$ python -q
>>> import numpy as np
>>> np.set_printoptions(precision=3, suppress=True, linewidth=120, sign=" ")
>>> rng = np.random.default_rng(34540)
>>> W0 = rng.normal(size=(10, 13))
>>> W0 = 3 * W0 / np.linalg.norm(W0, axis=1, keepdims=True)
>>> W0.round(3) + 0
array([[-0.498, -2.136,  1.012, -0.911,  0.083, -0.155, -0.17 , -0.712,  0.536, -0.44 ,  0.596, -0.947, -0.195],
       [-0.611,  0.29 ,  0.414, -0.953, -0.588, -0.803,  0.186, -0.331,  0.819,  1.743,  0.149,  0.173,  1.602],
       [-0.682,  0.   , -0.141, -1.928,  0.3  , -0.34 ,  1.158, -0.17 ,  0.23 ,  1.61 , -0.259, -0.305,  0.645],
       [ 0.666,  0.887, -1.411, -1.235,  0.187,  0.569,  0.961, -0.553,  0.771, -1.072,  0.889,  0.019,  0.358],
       [ 0.111,  0.914,  0.651, -0.153, -1.379, -1.15 ,  0.121,  0.208,  0.534,  1.248, -1.225, -0.314,  0.99 ],
       [-0.199,  0.027, -0.698,  0.788,  1.307,  0.812, -0.5  ,  0.986, -1.316, -1.23 ,  0.206,  0.692, -0.706],
       [-0.053,  1.071, -1.385,  0.672, -0.208, -1.026,  0.642,  1.389,  0.515, -0.85 , -0.626,  0.814,  0.005],
       [ 0.95 ,  1.735,  0.463, -0.009, -0.702, -0.326,  0.894,  1.223, -1.105, -0.629,  0.41 , -0.145,  0.419],
       [-0.367, -0.678, -0.145,  0.372,  0.548, -0.336,  0.789, -0.564,  1.934,  1.055,  0.93 ,  1.003,  0.408],
       [ 0.273,  0.343, -0.282, -0.038, -1.556, -1.518, -0.07 , -1.104,  0.215, -1.258, -0.865,  0.613, -0.156]])
>>> x = np.array([1, -2, 0, 1, 3, -3, -2, 2, -2, -2, -1, 0, 3])
>>> W0 @ np.ones(13)
array([-3.937,  2.092,  0.119,  1.037,  0.554,  0.17 ,  0.961,  3.178,  4.949, -5.403])
>>> W0 @ np.eye(13)[0]
array([-0.498, -0.611, -0.682,  0.666,  0.111, -0.199, -0.053,  0.95 , -0.367,  0.273])
>>> print((W0 @ x).argmax())
5
>>> mat = (rng.random((8, 8)) < 0.3) + np.eye(8)
>>> mat /= mat.sum(axis=1, keepdims=True)
>>> print(mat)
[[ 1.     0.     0.     0.     0.     0.     0.     0.   ]
 [ 0.2    0.4    0.     0.2    0.     0.     0.     0.2  ]
 [ 0.167  0.     0.167  0.     0.167  0.167  0.167  0.167]
 [ 0.333  0.     0.     0.333  0.     0.333  0.     0.   ]
 [ 0.     0.     0.     0.     0.5    0.     0.25   0.25 ]
 [ 0.     0.     0.     0.     0.     1.     0.     0.   ]
 [ 0.     0.     0.5    0.     0.     0.     0.5    0.   ]
 [ 0.     0.     0.333  0.     0.     0.     0.     0.667]]
>>> left, s, VT = np.linalg.svd(mat)
>>> print(s)
[ 1.165  1.012  0.947  0.631  0.529  0.435  0.257  0.022]
>>> B = left[:, :7] @ np.diag(s[:7]) @ VT[:7]
>>> np.round(np.abs(mat - B).max(), 3)
np.float64(0.012)
>>> print(B.round(3) + 0)
[[ 1.     0.     0.002  0.     0.001  0.    -0.002 -0.001]
 [ 0.2    0.4    0.     0.2    0.     0.     0.     0.2  ]
 [ 0.167 -0.003  0.155  0.     0.158  0.167  0.179  0.173]
 [ 0.333  0.     0.     0.333  0.     0.333  0.     0.   ]
 [ 0.     0.001  0.004  0.     0.503  0.     0.246  0.248]
 [ 0.     0.     0.002  0.     0.001  1.    -0.002 -0.001]
 [ 0.     0.001  0.502  0.     0.002  0.     0.498 -0.001]
 [ 0.     0.     0.335  0.     0.001  0.    -0.002  0.666]]
>>> print(np.linalg.matrix_rank(mat, rtol=0.05))
7
>>> ang = np.radians(36)
>>> r_ = np.eye(8)
>>> r_[5, 5] = r_[7, 7] = np.cos(ang)
>>> r_[5, 7], r_[7, 5] = -np.sin(ang), np.sin(ang)
>>> r_
array([[ 1.   ,  0.   ,  0.   ,  0.   ,  0.   ,  0.   ,  0.   ,  0.   ],
       [ 0.   ,  1.   ,  0.   ,  0.   ,  0.   ,  0.   ,  0.   ,  0.   ],
       [ 0.   ,  0.   ,  1.   ,  0.   ,  0.   ,  0.   ,  0.   ,  0.   ],
       [ 0.   ,  0.   ,  0.   ,  1.   ,  0.   ,  0.   ,  0.   ,  0.   ],
       [ 0.   ,  0.   ,  0.   ,  0.   ,  1.   ,  0.   ,  0.   ,  0.   ],
       [ 0.   ,  0.   ,  0.   ,  0.   ,  0.   ,  0.809,  0.   , -0.588],
       [ 0.   ,  0.   ,  0.   ,  0.   ,  0.   ,  0.   ,  1.   ,  0.   ],
       [ 0.   ,  0.   ,  0.   ,  0.   ,  0.   ,  0.588,  0.   ,  0.809]])
>>> B = mat @ r_.T
>>> np.allclose(np.linalg.norm(mat, axis=1), np.linalg.norm(B, axis=1))
True
>>> B
array([[ 1.   ,  0.   ,  0.   ,  0.   ,  0.   ,  0.   ,  0.   ,  0.   ],
       [ 0.2  ,  0.4  ,  0.   ,  0.2  ,  0.   , -0.118,  0.   ,  0.162],
       [ 0.167,  0.   ,  0.167,  0.   ,  0.167,  0.037,  0.167,  0.233],
       [ 0.333,  0.   ,  0.   ,  0.333,  0.   ,  0.27 ,  0.   ,  0.196],
       [ 0.   ,  0.   ,  0.   ,  0.   ,  0.5  , -0.147,  0.25 ,  0.202],
       [ 0.   ,  0.   ,  0.   ,  0.   ,  0.   ,  0.809,  0.   ,  0.588],
       [ 0.   ,  0.   ,  0.5  ,  0.   ,  0.   ,  0.   ,  0.5  ,  0.   ],
       [ 0.   ,  0.   ,  0.333,  0.   ,  0.   , -0.392,  0.   ,  0.539]])
>>> print(round(np.linalg.det(r_), 3), round(np.trace(r_), 3))
1.0 7.618
>>> arr = np.loadtxt("run1.csv", delimiter=",")
>>> arr
array([[ 0.,  5., -3.,  4.,  5.,  2., -1., -5., -2.,  2.,  4.,  0.,  0.,  0.],
       [-4.,  1., -3., -2., -1., -5., -3., -3.,  3.,  5., -4.,  0.,  0.,  0.],
       [ 0., -1., -1.,  4., -2.,  1., -3.,  1.,  1., -5.,  2.,  0.,  0.,  0.],
       [ 2., -2., -2.,  3.,  3.,  2., -2., -2.,  4., -3., -2.,  0.,  0.,  0.],
       [ 5., -1., -4.,  2.,  4.,  4., -1., -1.,  4., -2., -5.,  0.,  0.,  0.],
       [ 0., -1., -1., -1.,  3.,  2.,  1.,  0., -4.,  5.,  0.,  0.,  0.,  0.],
       [-3., -5.,  2., -5., -3.,  3.,  4.,  3.,  0.,  2., -2.,  0.,  0.,  0.],
       [ 1., -2.,  4.,  2.,  2., -3.,  0., -2.,  4.,  4., -5.,  0.,  0.,  0.],
       [-3., -1.,  1., -1., -5., -3.,  0.,  3., -3., -5., -1.,  0.,  0.,  0.],
       [-5., -4., -1.,  1., -4., -4.,  3., -1.,  0., -5., -1.,  0.,  0.,  0.],
       [-4., -4.,  3.,  4.,  4., -3.,  5., -3., -5.,  5.,  1.,  0.,  0.,  0.],
       [ 0.,  0.,  0.,  0.,  0.,  0.,  0.,  0.,  0.,  0.,  0.,  1., -1., -5.],
       [ 0.,  0.,  0.,  0.,  0.,  0.,  0.,  0.,  0.,  0.,  0.,  4.,  1.,  8.],
       [ 0.,  0.,  0.,  0.,  0.,  0.,  0.,  0.,  0.,  0.,  0.,  5.,  4., -1.]])
>>> np.flatnonzero(np.linalg.matrix_power((arr != 0) + (arr.T != 0) + np.eye(14), 14)[8])
array([  0,   1,   2,   3,   4,   5,   6,   7,   8,   9,  10])
>>> K = np.load("out14.npy")
>>> print(K)
[[ 0.17 -1.43 -1.57 -1.55 -1.82 -0.86 -0.75 -0.57]
 [-0.57  0.26  0.46  0.08 -0.87 -0.02 -0.17 -0.35]
 [ 0.24  0.78  0.58  0.54  1.54  0.54  0.79  0.3 ]
 [-0.7   1.69  1.07 -0.77 -0.05  0.64  1.68 -1.38]
 [-1.56  3.12  3.6   2.4   1.08  1.44  1.2  -0.12]
 [-4.09  4.03  5.85  3.67 -2.62  1.3  -0.23 -0.99]
 [-0.38  1.17  1.43  1.35  1.03  0.64  0.4   0.38]
 [-0.67  4.03  3.77  2.47  3.88  2.2   2.82  0.21]]
>>> rk = np.linalg.matrix_rank(K)
>>> rk
np.int64(3)
>>> null = np.linalg.svd(K)[2][rk:].T
>>> [int(np.linalg.matrix_rank(np.delete(K, i, axis=0))) for i in range(8)]
[3, 3, 3, 3, 3, 3, 3, 3]
>>> [int(np.linalg.matrix_rank(K[:i])) for i in range(1, len(K) + 1)]
[1, 2, 3, 3, 3, 3, 3, 3]
>>> np.allclose(K @ null, 0)
True
>>> left, s, VT = np.linalg.svd(K)
>>> vecs = VT[:(s > 1e-8).sum()]
>>> x = K[4] + 4 * K[0] + rng.integers(2) * np.eye(8)[2]
>>> x
array([-0.88, -2.6 , -2.68, -3.8 , -6.2 , -2.  , -1.8 , -2.4 ])
>>> round(float(np.linalg.norm(x - vecs.T @ vecs @ x)), 3)
0.0
>>> np.diag(vecs.T @ vecs)
array([ 0.228,  0.347,  0.405,  0.529,  0.691,  0.078,  0.418,  0.304])
>>> np.linalg.matrix_rank(np.vstack([K, x]))
np.int64(3)
>>> B = np.linalg.inv(arr)
>>> round(np.linalg.cond(arr), 3)
np.float64(40.902)
>>> print(round(float(np.linalg.det(arr) * np.linalg.det(B)), 3))
1.0
>>> F = np.load("m.npy")
>>> print(F)
[[ -9.862 -34.1    -2.584   0.082   7.858  -8.393  -2.252   8.526  -7.105  -1.57    3.429   2.215]
 [ -7.999 -32.1    -2.673   2.587   7.808  -8.559  -3.793   7.258  -6.102  -2.36    3.812   4.632]
 [-10.531 -31.253  -4.482   3.439   8.852 -10.335  -2.866   7.142  -6.859   0.007   3.292   4.88 ]
 [-21.039   3.581 -26.393 -13.237   6.04   -0.162 -10.241  -5.572 -14.588  11.114 -17.178 -10.264]
 [-21.277   0.85  -25.896 -12.617   4.163   1.708 -10.072  -3.485 -16.402  11.407 -18.379  -9.274]
 [-22.374   0.796 -26.955 -13.121   5.618   0.992 -10.635  -4.778 -14.794  11.289 -18.522 -11.238]
 [ -8.889 -33.397  -4.027   1.676   9.236  -9.253  -1.82    6.105  -8.919  -1.377   4.47    2.283]
 [-20.564   2.347 -26.077 -13.222   4.742   2.168 -10.019  -4.085 -16.638  10.894 -19.83  -10.052]
 [ -9.611 -33.519  -3.817   2.02    6.119 -11.787  -1.672   5.191  -7.404   0.089   3.191   4.72 ]
 [-20.677   0.994 -24.989 -11.729   5.518   1.59   -8.945  -4.75  -15.184   9.942 -17.127  -8.459]
 [ -8.362 -33.588  -4.182   1.649   7.384 -10.027  -2.094   6.796  -6.293  -0.789   3.632   4.631]
 [-19.739   3.057 -26.988 -12.78    6.007   0.491  -8.827  -4.716 -15.913  10.089 -18.865 -11.022]
 [ -8.884 -32.542  -2.482   1.717   8.99  -10.08   -1.55    7.004  -7.275  -1.697   1.873   1.738]
 [-10.888 -33.73   -3.335   1.54    8.561 -11.773  -2.718   6.175  -6.565   0.786   2.086   3.212]
 [-21.562   0.59  -26.337 -14.216   5.099   1.725 -10.186  -2.652 -17.073  11.464 -19.081  -8.768]
 [ -9.676 -32.787  -2.898   2.018  10.046 -10.685  -1.787   7.52   -6.336  -0.825   2.581   3.113]
 [-19.271   1.602 -27.818 -11.794   4.403   1.038  -9.738  -5.596 -15.937   9.304 -17.759  -9.369]
 [ -9.927 -32.409  -4.34    2.01    8.068 -11.774  -2.834   8.421  -5.733   0.379   3.218   5.077]
 [-19.405   3.013 -26.339 -12.357   3.17    1.044 -10.923  -4.279 -15.184  11.184 -18.27   -9.656]
 [ -9.368 -33.527  -5.933   3.086   7.58  -11.808  -2.14    5.999  -6.985  -2.555   2.964   3.481]]
>>> left, s, VT = np.linalg.svd(F)
>>> s
array([ 145.726,  123.872,    6.583,    5.74 ,    5.283,    4.058,    3.25 ,    3.227,    2.548,    2.013,    1.754,
          1.332])
>>> np.argmax(s[:-1] / (s[1:] + 1e-6)) + 1
np.int64(2)
>>> B = left[:, :2] @ np.diag(s[:2]) @ VT[:2]
>>> round(float(np.linalg.norm(F - B, 2)), 3), round(float(s[2]), 3)
(6.583, 6.583)
>>> round(float(np.linalg.norm(F - B) / np.linalg.norm(F)), 3)
0.065
>>> [round(float(x), 3) for x in np.linalg.svd(F, compute_uv=False)[:3]]
[145.726, 123.872, 6.583]
>>> print(np.linalg.matrix_rank(F, rtol=0.1))
2
>>> np.argsort(-np.linalg.norm(F, axis=0).round(6), kind="stable")[:3]
array([ 1,  2,  0])
>>> round(np.log10(np.linalg.cond(F)))
2
>>> print(np.round(np.linalg.norm(F, 2) / np.linalg.norm(F), 3))
0.76
>>> np.abs(F).max()
np.float64(34.1)
>>> np.linalg.svd(F, compute_uv=False)
array([ 145.726,  123.872,    6.583,    5.74 ,    5.283,    4.058,    3.25 ,    3.227,    2.548,    2.013,    1.754,
          1.332])
>>> F.sum(axis=0)
array([-289.905, -346.122, -278.545,  -93.249,  135.262, -103.88 , -115.112,   36.224, -217.289,   86.775, -130.463,
        -48.12 ])
>>> F.shape
(20, 12)
>>> F.mean(axis=0)
array([-14.495, -17.306, -13.927,  -4.662,   6.763,  -5.194,  -5.756,   1.811, -10.864,   4.339,  -6.523,  -2.406])
>>> print(round(float(np.linalg.norm(F)), 3))
191.67
>>> u = np.array([-5, -9, 7, 8, 4, -2, -3, -9])
>>> B = mat + np.outer(u, np.eye(8)[0])
>>> np.linalg.matrix_rank(B - mat)
np.int64(1)
>>> X = np.load("a.npy")
>>> X
array([[ 0,  0,  1,  0,  0,  0,  1,  1,  0,  0,  0,  0],
       [ 0,  0,  0,  0,  1,  1,  0,  0,  0,  0,  1,  1],
       [ 1,  0,  0,  0,  0,  0,  1,  1,  0,  0,  0,  0],
       [ 0,  0,  0,  0,  0,  0,  0,  0,  0,  1,  0,  0],
       [ 0,  1,  0,  0,  0,  1,  0,  0,  1,  0,  1,  1],
       [ 0,  1,  0,  0,  1,  0,  0,  0,  1,  0,  0,  1],
       [ 1,  0,  1,  0,  0,  0,  0,  1,  0,  0,  0,  0],
       [ 1,  0,  1,  0,  0,  0,  1,  0,  0,  0,  0,  0],
       [ 0,  0,  0,  0,  1,  1,  0,  0,  0,  0,  1,  1],
       [ 0,  0,  0,  1,  0,  0,  0,  0,  0,  0,  0,  0],
       [ 0,  1,  0,  0,  1,  0,  0,  0,  1,  0,  0,  1],
       [ 0,  1,  0,  0,  1,  1,  0,  0,  1,  0,  1,  0]])
>>> rk = np.linalg.matrix_rank(X)
>>> rk
np.int64(10)
>>> null = np.linalg.svd(X)[2][rk:].T
>>> [int(np.linalg.matrix_rank(np.delete(X, i, axis=0))) for i in range(12)]
[9, 10, 9, 9, 9, 10, 9, 9, 10, 9, 10, 9]
>>> [int(np.linalg.matrix_rank(X[:, :j + 1])) for j in range(12)]
[1, 2, 3, 4, 5, 6, 7, 8, 8, 9, 9, 10]
>>> print(np.linalg.matrix_rank(X.T @ X), np.linalg.matrix_rank(X @ X.T))
10 10
>>> print([int(np.linalg.matrix_rank(X[:i])) for i in range(1, len(X) + 1)])
[1, 2, 3, 4, 5, 6, 7, 8, 8, 9, 9, 10]
>>> evals, vecs = np.linalg.eigh(X)
>>> (evals > 1e-8).sum(), (evals < -1e-8).sum()
(np.int64(3), np.int64(7))
>>> np.round(np.linalg.eigvalsh(X @ X), 3) + 0
array([  0.   ,   0.   ,   1.   ,   1.   ,   1.   ,   1.   ,   1.   ,   1.   ,   1.883,   4.   ,   9.   ,  19.117])
>>> np.round(vecs.T @ vecs, 3) + 0
array([[ 1.,  0.,  0.,  0.,  0.,  0.,  0.,  0.,  0.,  0.,  0.,  0.],
       [ 0.,  1.,  0.,  0.,  0.,  0.,  0.,  0.,  0.,  0.,  0.,  0.],
       [ 0.,  0.,  1.,  0.,  0.,  0.,  0.,  0.,  0.,  0.,  0.,  0.],
       [ 0.,  0.,  0.,  1.,  0.,  0.,  0.,  0.,  0.,  0.,  0.,  0.],
       [ 0.,  0.,  0.,  0.,  1.,  0.,  0.,  0.,  0.,  0.,  0.,  0.],
       [ 0.,  0.,  0.,  0.,  0.,  1.,  0.,  0.,  0.,  0.,  0.,  0.],
       [ 0.,  0.,  0.,  0.,  0.,  0.,  1.,  0.,  0.,  0.,  0.,  0.],
       [ 0.,  0.,  0.,  0.,  0.,  0.,  0.,  1.,  0.,  0.,  0.,  0.],
       [ 0.,  0.,  0.,  0.,  0.,  0.,  0.,  0.,  1.,  0.,  0.,  0.],
       [ 0.,  0.,  0.,  0.,  0.,  0.,  0.,  0.,  0.,  1.,  0.,  0.],
       [ 0.,  0.,  0.,  0.,  0.,  0.,  0.,  0.,  0.,  0.,  1.,  0.],
       [ 0.,  0.,  0.,  0.,  0.,  0.,  0.,  0.,  0.,  0.,  0.,  1.]])
>>> np.round(vecs.T @ X @ vecs, 3) + 0
array([[-2.   ,  0.   ,  0.   ,  0.   ,  0.   ,  0.   ,  0.   ,  0.   ,  0.   ,  0.   ,  0.   ,  0.   ],
       [ 0.   , -1.372,  0.   ,  0.   ,  0.   ,  0.   ,  0.   ,  0.   ,  0.   ,  0.   ,  0.   ,  0.   ],
       [ 0.   ,  0.   , -1.   ,  0.   ,  0.   ,  0.   ,  0.   ,  0.   ,  0.   ,  0.   ,  0.   ,  0.   ],
       [ 0.   ,  0.   ,  0.   , -1.   ,  0.   ,  0.   ,  0.   ,  0.   ,  0.   ,  0.   ,  0.   ,  0.   ],
       [ 0.   ,  0.   ,  0.   ,  0.   , -1.   ,  0.   ,  0.   ,  0.   ,  0.   ,  0.   ,  0.   ,  0.   ],
       [ 0.   ,  0.   ,  0.   ,  0.   ,  0.   , -1.   ,  0.   ,  0.   ,  0.   ,  0.   ,  0.   ,  0.   ],
       [ 0.   ,  0.   ,  0.   ,  0.   ,  0.   ,  0.   , -1.   ,  0.   ,  0.   ,  0.   ,  0.   ,  0.   ],
       [ 0.   ,  0.   ,  0.   ,  0.   ,  0.   ,  0.   ,  0.   ,  0.   ,  0.   ,  0.   ,  0.   ,  0.   ],
       [ 0.   ,  0.   ,  0.   ,  0.   ,  0.   ,  0.   ,  0.   ,  0.   ,  0.   ,  0.   ,  0.   ,  0.   ],
       [ 0.   ,  0.   ,  0.   ,  0.   ,  0.   ,  0.   ,  0.   ,  0.   ,  0.   ,  1.   ,  0.   ,  0.   ],
       [ 0.   ,  0.   ,  0.   ,  0.   ,  0.   ,  0.   ,  0.   ,  0.   ,  0.   ,  0.   ,  3.   ,  0.   ],
       [ 0.   ,  0.   ,  0.   ,  0.   ,  0.   ,  0.   ,  0.   ,  0.   ,  0.   ,  0.   ,  0.   ,  4.372]])
>>> np.round(vecs @ np.diag(evals) @ vecs.T, 3) + 0
array([[ 0.,  0.,  1.,  0.,  0.,  0.,  1.,  1.,  0.,  0.,  0.,  0.],
       [ 0.,  0.,  0.,  0.,  1.,  1.,  0.,  0.,  0.,  0.,  1.,  1.],
       [ 1.,  0.,  0.,  0.,  0.,  0.,  1.,  1.,  0.,  0.,  0.,  0.],
       [ 0.,  0.,  0.,  0.,  0.,  0.,  0.,  0.,  0.,  1.,  0.,  0.],
       [ 0.,  1.,  0.,  0.,  0.,  1.,  0.,  0.,  1.,  0.,  1.,  1.],
       [ 0.,  1.,  0.,  0.,  1.,  0.,  0.,  0.,  1.,  0.,  0.,  1.],
       [ 1.,  0.,  1.,  0.,  0.,  0.,  0.,  1.,  0.,  0.,  0.,  0.],
       [ 1.,  0.,  1.,  0.,  0.,  0.,  1.,  0.,  0.,  0.,  0.,  0.],
       [ 0.,  0.,  0.,  0.,  1.,  1.,  0.,  0.,  0.,  0.,  1.,  1.],
       [ 0.,  0.,  0.,  1.,  0.,  0.,  0.,  0.,  0.,  0.,  0.,  0.],
       [ 0.,  1.,  0.,  0.,  1.,  0.,  0.,  0.,  1.,  0.,  0.,  1.],
       [ 0.,  1.,  0.,  0.,  1.,  1.,  0.,  0.,  1.,  0.,  1.,  0.]])
>>> np.round(np.linalg.svd(X, compute_uv=False), 3) + 0
array([ 4.372,  3.   ,  2.   ,  1.372,  1.   ,  1.   ,  1.   ,  1.   ,  1.   ,  1.   ,  0.   ,  0.   ])
>>> np.round(np.linalg.eigvalsh(X + -1 * np.eye(12)), 3) + 0
array([-3.   , -2.372, -2.   , -2.   , -2.   , -2.   , -2.   , -1.   , -1.   ,  0.   ,  2.   ,  3.372])
